$ python3 -q
>>> import numpy as np
>>> np.set_printoptions(precision=2, suppress=True, linewidth=160, sign=" ")
>>> rd = lambda a: np.round(a, 2) + 0
>>> W0 = np.loadtxt("a.csv", delimiter=",")
>>> print(W0)
[[ 1.  1.  3.  0.  2.  0.  1.  1.  3.  0.  3.]
 [ 1.  1.  1.  3.  0.  2.  0.  1.  1.  3.  0.]
 [ 3.  1.  1.  1.  3.  0.  2.  0.  1.  1.  3.]
 [ 0.  3.  1.  1.  1.  3.  0.  2.  0.  1.  1.]
 [ 2.  0.  3.  1.  1.  1.  3.  0.  2.  0.  1.]
 [ 0.  2.  0.  3.  1.  1.  1.  3.  0.  2.  0.]
 [ 1.  0.  2.  0.  3.  1.  1.  1.  3.  0.  2.]
 [ 1.  1.  0.  2.  0.  3.  1.  1.  1.  3.  0.]
 [ 3.  1.  1.  0.  2.  0.  3.  1.  1.  1.  3.]
 [ 0.  3.  1.  1.  0.  2.  0.  3.  1.  1.  1.]
 [ 3.  0.  3.  1.  1.  0.  2.  0.  3.  1.  1.]]
>>> # symmetric, so the eigenvalues are real
>>> print(rd(np.linalg.norm(W0[10] - W0[4])))
2.24
>>> print(rd(np.linalg.norm(W0, axis=1)))
[ 5.92  5.2   6.    5.2   5.48  5.39  5.48  5.2   6.    5.2   5.92]
>>> print(rd(np.linalg.norm(W0, axis=0)))
[ 5.92  5.2   6.    5.2   5.48  5.39  5.48  5.2   6.    5.2   5.92]
>>> print(rd(np.linalg.norm(W0, 2)))
14.3
>>> print(rd(np.linalg.norm(W0[10], 1)), rd(np.linalg.norm(W0[10], np.inf)))
15.0 3.0
>>> evals, V = np.linalg.eigh(W0)
>>> vec = np.array([2, 2, 2, 0, 1, 0, 0, 1, 0, 0, 1])
>>> print(vec @ W0 @ vec)
109.0
>>> print(np.abs(W0).sum(axis=1).max(), rd(np.abs(evals).max()))
16.0 14.3
>>> print(rd(vec @ W0 @ vec / (vec @ vec)), rd(evals[0]), rd(evals[-1]))
7.27 -4.82 14.3
>>> print(rd(np.linalg.eigvalsh(W0[1:, 1:])))
[-4.48 -3.51 -2.49 -2.29 -0.46 -0.4   1.56  1.62  7.85 12.61]
>>> print([round(float(np.linalg.det(W0[:i, :i])), 2) + 0 for i in range(1, 12)])
[1.0, 0.0, -4.0, 56.0, -55.0, -31.0, 1065.0, 621.0, -3024.0, 4131.0, -5523.0]
>>> rng = np.random.default_rng(588)
>>> out = W0 + rng.integers(-2, 3, (11, 9)) @ rng.integers(-2, 3, (9, 11))
>>> print(out)
[[ -8.  -5.  15.  -1.   8.   2.  -1.   7.  10.  -5.  -3.]
 [  7.   4.   1.   4.   1.   3.  -3.   8.  -3.   1.   1.]
 [ 10.  -2.  11.  10.   6.   6.  -1.   2.  -4.   0.  -2.]
 [  2.   5.  12.   6.   0.  11. -13.   6.   7. -18.  -9.]
 [  4.  -8.   1.  -2.  -3.   0.   9.   0.  -4.   4.   4.]
 [ -4.   7.  -1.   1.   4. -10.   6.   1.   6.   1.   0.]
 [ 12.   0.   0.   4.   6.   1.   8.  -6.   5.   0.   5.]
 [  2.   0.  -1.   2.  -8.  15.  -9.   0.   1.  -3.  -2.]
 [ 17.   0.   1.   6.  10.  -3.   8.  -1.   4. -11.   5.]
 [ -4.  -1.   5.   1.   4.   7.   2.   1.   5.   6.   0.]
 [  3.   3.  -6.  -3.  -7.  -3.   3.  -1.  -4.   9.   6.]]
>>> print(np.abs(out - W0).sum(axis=1))
[ 62.  29.  54.  82.  39.  40.  39.  42.  56.  35.  49.]
>>> print(rd(np.linalg.svd(out - W0, compute_uv=False)))
[ 41.21  28.09  25.1   19.35  13.48  10.53   6.89   3.07   0.51   0.     0.  ]
>>> vec = np.array([1, -2, 0, 2, 0, -1, 1, 0, -1, 1, -1])
>>> target = out @ vec
>>> print(target)
[-15.   4.  33. -36.  29.  -5.  17. -20.  20.  -4.   4.]
>>> print(rd(np.linalg.solve(out, out[:, 0])))
[ 1.  0.  0.  0.  0.  0.  0.  0.  0.  0.  0.]
>>> print(rd(np.linalg.solve(out.T, out[5])))
[ 0.  0.  0.  0.  0.  1.  0.  0.  0.  0.  0.]
>>> print(rd(np.linalg.solve(out, target + out[:, 4])))
[ 1. -2.  0.  2.  1. -1.  1.  0. -1.  1. -1.]
>>> E = np.load("x.npy")
>>> print(E)
[[-0.2   0.5  -1.5  -1.46  1.4  -1.4   0.7   1.4  -2.2  -1.3  -0.6 ]
 [-0.4  -1.4  -1.2   0.27  1.3  -1.1  -0.1   0.4  -0.7  -0.5  -1.1 ]
 [ 0.6   0.   -0.2   0.63  1.2   0.1  -0.3   0.    0.4  -0.1   0.  ]
 [-1.7  -0.8   2.4   3.12  0.9  -1.7  -1.5  -1.8  -0.4   1.   -1.1 ]
 [-0.8   0.6  -0.4  -1.6  -0.8   0.    0.8  -0.9   0.3   0.9  -0.9 ]
 [ 0.   -1.1  -0.5  -0.81 -1.    0.2   0.4   0.   -0.3  -0.5   0.8 ]
 [ 0.6  -1.    0.7  -0.66  2.1  -0.6   0.3  -0.8  -1.2  -0.4   0.8 ]
 [-0.6  -0.2  -0.4   0.86 -0.9  -0.7  -0.3  -0.3  -1.4   1.7  -0.3 ]
 [ 0.3   0.2  -0.5  -0.48  0.6  -0.2   0.3  -0.3   0.1  -0.4  -0.4 ]
 [-0.9   0.4   1.    3.9   1.1  -1.4  -1.9  -0.9   0.   -0.8   0.2 ]
 [-0.5   0.8  -1.4  -0.13  0.4  -1.5   0.1   1.1   0.3   0.1   0.4 ]
 [ 0.4  -0.2  -0.4  -1.73 -2.2  -1.5   0.8  -1.    1.8   0.1  -0.6 ]
 [ 0.6   2.8   0.3  -4.63  0.    0.4   2.3   0.6   1.3   0.4  -1.3 ]
 [ 0.2   1.9  -0.6  -4.81  0.3   1.2   2.4   1.5   1.8  -0.2  -1.  ]
 [ 0.7   1.    0.7  -0.87 -1.    1.5   0.4   0.3   0.5   0.5   0.4 ]
 [ 1.2  -0.6   0.4  -0.59  1.9   0.5   0.3   0.7  -0.5   1.8   0.9 ]
 [-0.7   0.8   1.3  -0.09  0.2  -1.9   0.   -0.2   1.8  -0.7   0.  ]
 [ 1.4   0.8   0.3  -1.79 -0.5  -1.1   0.9  -0.4  -2.8  -0.7   0.5 ]
 [ 1.   -0.3  -0.7   2.8  -0.9   0.1  -1.4   1.1  -0.2   0.7   1.6 ]
 [ 1.4  -1.5  -1.5  -2.3   0.8  -0.4   1.2   0.9   0.4  -1.6  -1.4 ]
 [ 0.8   1.    1.4  -0.6  -1.3  -2.4   0.3  -0.9  -0.2   0.2  -1.6 ]
 [-0.2   0.8  -0.9  -1.7   0.4  -0.4   0.9  -0.1  -0.3  -0.9  -0.6 ]
 [-1.8   0.6   1.1   0.66  0.1  -0.1  -0.3  -0.5  -0.5   0.3  -0.6 ]
 [ 1.1   1.7   0.9  -1.16 -0.6  -1.8   0.6   1.4   0.3  -1.2   0.5 ]
 [ 1.3   0.6  -0.1  -1.35 -0.8  -0.8   0.7  -2.1   1.5   0.6  -0.5 ]
 [ 0.6  -0.7   1.3  -0.95 -1.1   1.3   0.4   1.8  -0.6   0.8   1.  ]]
>>> Xc = E - E.mean(axis=0)
>>> U, s, vt = np.linalg.svd(Xc, full_matrices=False)
>>> print(np.abs(U[:, 0]).argmax())
13
>>> print(rd(np.abs(vt[-1])))
[ 0.    0.01  0.02  0.44  0.01  0.    0.9   0.01  0.01  0.01  0.02]
>>> print(np.searchsorted(np.cumsum(s ** 2) / (s ** 2).sum(), 0.9) + 1)
7
>>> print((np.sign(U[:, 0]) == np.sign(U[0, 0])).astype(int))
[ 1  0  0  0  1  1  0  0  1  0  0  1  1  1  1  0  0  1  0  1  0  1  0  1  1  1]
>>> print(rd((s ** 2).sum() ** 2 / (s ** 4).sum()))
4.34
>>> M = np.loadtxt("mat.csv", delimiter=",")
>>> print(M)
[[90.47 10.18  1.23 28.96 78.97 29.6  81.42 39.6  89.95 70.27]
 [88.82 10.14 -1.57 29.92 79.42 31.52 79.36 41.92 87.75 68.21]
 [89.29 10.59  0.5  28.93 80.97 29.48 79.81 38.8  88.83 68.88]
 [89.74 11.39  0.85 31.69 79.26 30.09 80.57 39.8  91.36 69.92]
 [89.95  8.64 -0.3  30.14 79.15 28.4  79.5  40.77 93.36 68.32]
 [90.2   8.26 -0.14 29.23 79.96 29.16 79.15 39.18 90.57 69.44]
 [89.46  8.91 -0.27 30.17 79.12 28.4  80.02 38.11 90.23 69.55]
 [89.29 10.89  0.58 31.51 79.64 29.72 80.45 39.76 90.92 68.54]
 [90.6  10.4  -0.15 29.62 81.14 31.34 81.3  39.53 87.91 70.12]
 [90.92  9.78 -0.82 29.23 79.99 30.62 79.73 40.57 89.81 70.01]
 [90.09  9.97 -0.19 31.2  79.88 28.68 78.9  41.03 89.46 69.09]
 [88.94  9.75 -1.04 29.9  79.38 29.85 79.86 40.21 90.72 68.97]
 [88.41 11.36 -0.45 30.48 81.24 28.44 79.45 41.08 89.97 68.47]
 [89.62  7.54  1.8  29.61 80.22 30.52 79.68 41.17 90.2  71.31]
 [90.82 10.42  0.32 29.82 80.95 29.56 80.89 40.01 90.18 70.19]
 [91.74  9.37  0.75 30.7  79.16 30.14 80.27 40.81 90.49 70.97]
 [88.96  9.71  0.94 28.24 80.26 30.39 81.02 40.44 89.18 70.74]
 [89.83  9.54 -1.77 31.37 80.27 28.46 80.56 41.53 90.63 68.64]
 [91.42 11.62 -1.01 30.51 80.53 31.62 79.63 40.77 89.82 70.21]]
>>> q, Rm = np.linalg.qr(E)
>>> print(rd(np.abs(np.diag(Rm))))
[ 4.59  5.32  4.96  7.29  5.27  5.64  0.19  4.14  5.01  3.52  2.67]
>>> print(rd(q.T @ q))
[[ 1.  0.  0.  0.  0.  0.  0.  0.  0.  0.  0.]
 [ 0.  1.  0.  0.  0.  0.  0.  0.  0.  0.  0.]
 [ 0.  0.  1.  0.  0.  0.  0.  0.  0.  0.  0.]
 [ 0.  0.  0.  1.  0.  0.  0.  0.  0.  0.  0.]
 [ 0.  0.  0.  0.  1.  0.  0.  0.  0.  0.  0.]
 [ 0.  0.  0.  0.  0.  1.  0.  0.  0.  0.  0.]
 [ 0.  0.  0.  0.  0.  0.  1.  0.  0.  0.  0.]
 [ 0.  0.  0.  0.  0.  0.  0.  1.  0.  0.  0.]
 [ 0.  0.  0.  0.  0.  0.  0.  0.  1.  0.  0.]
 [ 0.  0.  0.  0.  0.  0.  0.  0.  0.  1.  0.]
 [ 0.  0.  0.  0.  0.  0.  0.  0.  0.  0.  1.]]
>>> print(np.trace(q @ q.T))
11.0
>>> print(q.shape, Rm.shape)
(26, 11) (11, 11)
>>> print(np.linalg.matrix_rank(M, rtol=0.1))
1
>>> print(rd(np.linalg.norm(M, 2) / np.linalg.norm(M)))
1.0
>>> print(np.argsort(-np.linalg.norm(M, axis=0).round(6), kind="stable")[:3])
[ 8  0  6]
>>> vec = np.array([-2, -3, 2, 3, -1, 1, 2, 1, -3, 2, 3])
>>> h1 = np.maximum(W0 @ vec, 0)
>>> print(rd(np.tanh(W0 @ vec)))
[ 0.96  1.    1.    1.    1.    1.    0.    1.    1.    1.    0.96]
>>> print(h1)
[  2.  12.   5.   5.   8.  12.   0.  10.   6.   3.   2.]
>>> vec = np.array([2, -2, 1, -1, 1, 3, 0, 0, 1, 1])
>>> target = M @ vec
>>> print(rd(np.linalg.solve(M.T @ M, M.T @ target)))
[ 2. -2.  1. -1.  1.  3.  0.  0.  1.  1.]
>>> print(rd(np.linalg.lstsq(M, target)[0]))
[ 2. -2.  1. -1.  1.  3.  0.  0.  1.  1.]
>>> target = target + 0.1 * rng.normal(size=19)
>>> print(rd(target))
[ 460.9   455.82  456.01  456.5   458.17  461.89  454.77  454.12  463.9   463.78  453.3   456.06  448.11  469.53  461.26  465.83  462.61  452.25  463.38]
>>> beta, *_ = np.linalg.lstsq(M, target)
>>> print(rd(np.linalg.norm(target - M @ beta)))
0.21
>>> vec = np.array([6, -6, 0, -6, -7, -9, -8, -6, 5, -1, 6])
>>> target = W0 @ vec
>>> beta, lr = np.zeros(11), 1 / np.linalg.norm(W0, 2) ** 2
>>> for i in range(50):
...     beta -= lr * W0.T @ (W0 @ beta - target)
...     if i % 10 == 0: print(i, round(np.linalg.norm(W0 @ beta - target), 2))
... 
0 70.79
10 23.5
20 19.04
30 15.62
40 12.88
>>> print(rd(beta))
[ 3.22 -5.24  0.97 -6.27 -3.38 -8.24 -4.6  -7.2   3.83 -1.31  2.73]
>>> print(rd(np.linalg.cond(W0)))
45.09
>>> feats = np.load("w.npy")
>>> print(feats)
[[ 2  2  2  2  0  2  0]
 [ 2  2  2  2  0  2  0]
 [ 5  4  5  9  3  4  6]
 [ 5  3  5  7  4  3  5]
 [ 3  3  2  3  3  1  3]
 [ 2  1  2  2  2  1  1]
 [ 3  1  3  4  2  1  2]
 [ 4  3  2  4  2  4  2]
 [ 0  0  0  0  0  0  0]
 [ 2  2  2  2  0  2  0]
 [ 0  0  0  0  0  0  0]
 [ 4  3  2  4  2  4  2]
 [ 1  0  1  2  0  0  1]
 [ 7  4  5  8  4  5  4]
 [ 3  3  2  5  4  1  5]
 [ 2  2  2  2  0  2  0]
 [ 4  3  2  4  2  4  2]
 [ 3  2  3  4  0  2  1]
 [ 4  3  3  7  4  1  6]
 [ 0  0  0  0  0  0  0]
 [ 0  0  0  0  0  0  0]
 [ 0  0  0  0  0  0  0]
 [ 4  3  2  4  2  4  2]
 [ 3  2  3  4  0  2  1]
 [ 4  3  2  6  3  4  4]
 [ 1  2  0  1  1  0  2]
 [ 2  1  0  4  3  2  4]
 [ 0  0  0  0  0  0  0]
 [ 5  2  3  6  4  3  4]
 [ 1  3  2  2  1  0  3]]
>>> # rows 0 and 1 are equal
>>> Xc = feats - feats.mean(axis=0)
>>> U, s, vt = np.linalg.svd(Xc, full_matrices=False)
>>> print(rd(s ** 2 / (s ** 2).sum()))
[ 0.82  0.1   0.04  0.02  0.01  0.    0.  ]
>>> print(rd(vt[0] * np.sign(vt[0, np.abs(vt[0]).argmax()])))
[ 0.41  0.26  0.3   0.58  0.31  0.29  0.4 ]
>>> print(np.linalg.matrix_rank(Xc))
7
>>> print(np.abs(U[:, 0]).argmax())
13
>>> print(rd(np.abs(vt[-1])))
[ 0.47  0.26  0.11  0.49  0.39  0.09  0.55]
>>> print((np.sign(U[:, 0]) == np.sign(U[0, 0])).astype(int))
[ 1  1  0  0  0  1  0  0  1  1  1  0  1  0  0  1  0  0  0  1  1  1  0  0  0  1  0  1  0  1]
>>> print(rd((s ** 2).sum() ** 2 / (s ** 4).sum()))
1.46
>>> def softmax(z):
...     e = np.exp(z - z.max(axis=-1, keepdims=True))
...     return e / e.sum(axis=-1, keepdims=True)
... 
>>> print(rd(softmax(feats).sum(axis=1)))
[ 1.  1.  1.  1.  1.  1.  1.  1.  1.  1.  1.  1.  1.  1.  1.  1.  1.  1.  1.  1.  1.  1.  1.  1.  1.  1.  1.  1.  1.  1.]
>>> print(rd(softmax(10 * feats[23])))
[ 0.  0.  0.  1.  0.  0.  0.]
>>> print(rd(softmax(feats[23] + 5)))
[ 0.18  0.07  0.18  0.48  0.01  0.07  0.02]
>>> S = feats @ feats.T / np.sqrt(7)
>>> print(softmax(S).round(6).argmax(axis=1))
[ 13  13   2   2  13  13  13  13   0  13   0  13   2  13   2  13  13  13   2   0   0   0  13  13  13   2   2   0  13   2]
>>> K = np.load("block10.npy")
>>> print(K)
[[ 1  1  1  0  1  1  2  2  0  2  2]
 [ 1  2  1  1  1  1  2  1  2  1  1]
 [ 2  2  1  1  2  1  2  0  2  2  1]
 [ 0  1  0  2  0  1  2  0  0  1  1]
 [ 2  0  2  1  2  2  1  2  2  0  2]
 [ 1  2  0  2  1  1  2  2  1  2  1]
 [ 1  1  2  0  2  0  0  0  1  2  0]
 [ 2  2  0  1  1  1  2  2  2  2  2]
 [ 2  1  2  2  1  1  2  1  1  0  1]
 [ 1  2  2  1  0  1  2  0  1  2  0]
 [ 0  1  1  1  2  0  0  1  1  1  1]]
>>> z = rng.permutation(11)
>>> print(z)
[  6   9   2   5   8  10   1   0   4   7   3]
>>> out = K[z][:, z]
>>> print(out)
[[ 0  2  2  0  1  0  1  1  2  0  0]
 [ 2  2  2  1  1  0  2  1  0  0  1]
 [ 2  2  1  1  2  1  2  2  2  0  1]
 [ 2  2  0  1  1  1  2  1  1  2  2]
 [ 2  0  2  1  1  1  1  2  1  1  2]
 [ 0  1  1  0  1  1  1  0  2  1  1]
 [ 2  1  1  1  2  1  2  1  1  1  1]
 [ 2  2  1  1  0  2  1  1  1  2  0]
 [ 1  0  2  2  2  2  0  2  2  2  1]
 [ 2  2  0  1  2  2  2  2  1  2  1]
 [ 2  1  0  1  0  1  1  0  0  0  2]]
>>> print(rd(np.linalg.det(out)), rd(np.linalg.det(K[z])))
183.0 -183.0
>>> print(np.diag(out))
[ 0  2  1  1  1  1  2  1  2  2  2]
>>> q, V = np.linalg.qr(K[:, :6])[0], np.linalg.qr(K[:, 6:])[0]
>>> s = np.linalg.svd(q.T @ V, compute_uv=False)
>>> print(rd(np.degrees(np.arccos(s.clip(0, 1)))))
[  0.92  24.16  31.66  64.01  85.28]
>>> print((s > 0.9).sum())
2
>>> q, Rm = np.linalg.qr(K)
>>> print(rd(q @ Rm))
[[ 1.  1.  1.  0.  1.  1.  2.  2.  0.  2.  2.]
 [ 1.  2.  1.  1.  1.  1.  2.  1.  2.  1.  1.]
 [ 2.  2.  1.  1.  2.  1.  2.  0.  2.  2.  1.]
 [ 0.  1.  0.  2.  0.  1.  2.  0.  0.  1.  1.]
 [ 2.  0.  2.  1.  2.  2.  1.  2.  2.  0.  2.]
 [ 1.  2.  0.  2.  1.  1.  2.  2.  1.  2.  1.]
 [ 1.  1.  2.  0.  2.  0.  0.  0.  1.  2.  0.]
 [ 2.  2.  0.  1.  1.  1.  2.  2.  2.  2.  2.]
 [ 2.  1.  2.  2.  1.  1.  2.  1.  1.  0.  1.]
 [ 1.  2.  2.  1.  0.  1.  2.  0.  1.  2.  0.]
 [ 0.  1.  1.  1.  2.  0.  0.  1.  1.  1.  1.]]
>>> print(q.shape, Rm.shape)
(11, 11) (11, 11)
>>> print(rd(abs(Rm[0, 0])), rd(np.linalg.norm(K[:, 0])))
4.58 4.58
>>> print(rd(q.T @ q))
[[ 1.  0.  0.  0.  0.  0.  0.  0.  0.  0.  0.]
 [ 0.  1.  0.  0.  0.  0.  0.  0.  0.  0.  0.]
 [ 0.  0.  1.  0.  0.  0.  0.  0.  0.  0.  0.]
 [ 0.  0.  0.  1.  0.  0.  0.  0.  0.  0.  0.]
 [ 0.  0.  0.  0.  1.  0.  0.  0.  0.  0.  0.]
 [ 0.  0.  0.  0.  0.  1.  0.  0.  0.  0.  0.]
 [ 0.  0.  0.  0.  0.  0.  1.  0.  0.  0.  0.]
 [ 0.  0.  0.  0.  0.  0.  0.  1.  0.  0.  0.]
 [ 0.  0.  0.  0.  0.  0.  0.  0.  1.  0.  0.]
 [ 0.  0.  0.  0.  0.  0.  0.  0.  0.  1.  0.]
 [ 0.  0.  0.  0.  0.  0.  0.  0.  0.  0.  1.]]
